% ipython --no-banner

In [1]: import numpy as np

In [2]: np.set_printoptions(precision=2, suppress=True, linewidth=160)

In [3]: feats = np.load("block12.npy")

In [4]: feats
Out[4]: 
array([[0, 3, 3, 2, 1, 1, 2, 3, 3, 1, 1, 2, 2],
       [0, 1, 3, 0, 3, 0, 1, 2, 0, 3, 3, 3, 1],
       [0, 0, 0, 0, 1, 3, 1, 3, 3, 1, 0, 0, 3],
       [0, 0, 0, 1, 1, 3, 0, 1, 3, 2, 3, 3, 0],
       [0, 0, 0, 0, 3, 3, 3, 0, 0, 0, 1, 0, 2],
       [0, 0, 0, 0, 0, 3, 3, 1, 3, 3, 2, 3, 2],
       [0, 0, 0, 0, 0, 0, 0, 3, 1, 1, 0, 0, 2],
       [0, 0, 0, 0, 0, 0, 0, 1, 1, 2, 1, 1, 3],
       [0, 0, 0, 0, 0, 0, 0, 0, 1, 3, 3, 2, 2],
       [0, 0, 0, 0, 0, 0, 0, 0, 0, 0, 0, 1, 0],
       [0, 0, 0, 0, 0, 0, 0, 0, 0, 0, 1, 3, 2],
       [0, 0, 0, 0, 0, 0, 0, 0, 0, 0, 0, 3, 3],
       [0, 0, 0, 0, 0, 0, 0, 0, 0, 0, 0, 0, 1]])

In [5]: # rank 12

In [6]: np.linalg.lstsq(feats[:-1].T, feats[-1])[2]
Out[6]: np.int32(12)

In [7]: np.unique(feats.round(6), axis=0).shape
Out[7]: (13, 13)

In [8]: np.abs(np.diag(np.linalg.qr(feats)[1])) > 1e-9
Out[8]: array([False,  True, False,  True,  True,  True, False,  True,  True, False,  True,  True,  True])

In [9]: round(np.trace(np.linalg.pinv(feats) @ feats), 2)
Out[9]: np.float64(12.0)

In [10]: K = np.load("data.npy")

In [11]: K
Out[11]: 
array([[-7, -8, -7,  4, -6, -1],
       [ 8,  2,  7, -5,  0,  6],
       [ 1,  5, -7,  8, -5, -8],
       [ 1,  2, -3,  7,  5,  3],
       [ 5,  5,  5,  3, -2, -6],
       [ 8,  9, -1,  9,  5, -4]])

In [12]: U, sig, Vt = np.linalg.svd(K, full_matrices=False)

In [13]: np.round(U.T @ K @ Vt.T, 2) + 0
Out[13]: 
array([[22.26,  0.  ,  0.  ,  0.  ,  0.  ,  0.  ],
       [ 0.  , 20.93,  0.  ,  0.  ,  0.  ,  0.  ],
       [ 0.  ,  0.  , 11.26,  0.  ,  0.  ,  0.  ],
       [ 0.  ,  0.  ,  0.  ,  5.7 ,  0.  ,  0.  ],
       [ 0.  ,  0.  ,  0.  ,  0.  ,  3.95,  0.  ],
       [ 0.  ,  0.  ,  0.  ,  0.  ,  0.  ,  1.33]])

In [14]: np.round(U.T @ U, 2) + 0
Out[14]: 
array([[1., 0., 0., 0., 0., 0.],
       [0., 1., 0., 0., 0., 0.],
       [0., 0., 1., 0., 0., 0.],
       [0., 0., 0., 1., 0., 0.],
       [0., 0., 0., 0., 1., 0.],
       [0., 0., 0., 0., 0., 1.]])

In [15]: U.shape, sig.shape, Vt.shape
Out[15]: ((6, 6), (6,), (6, 6))
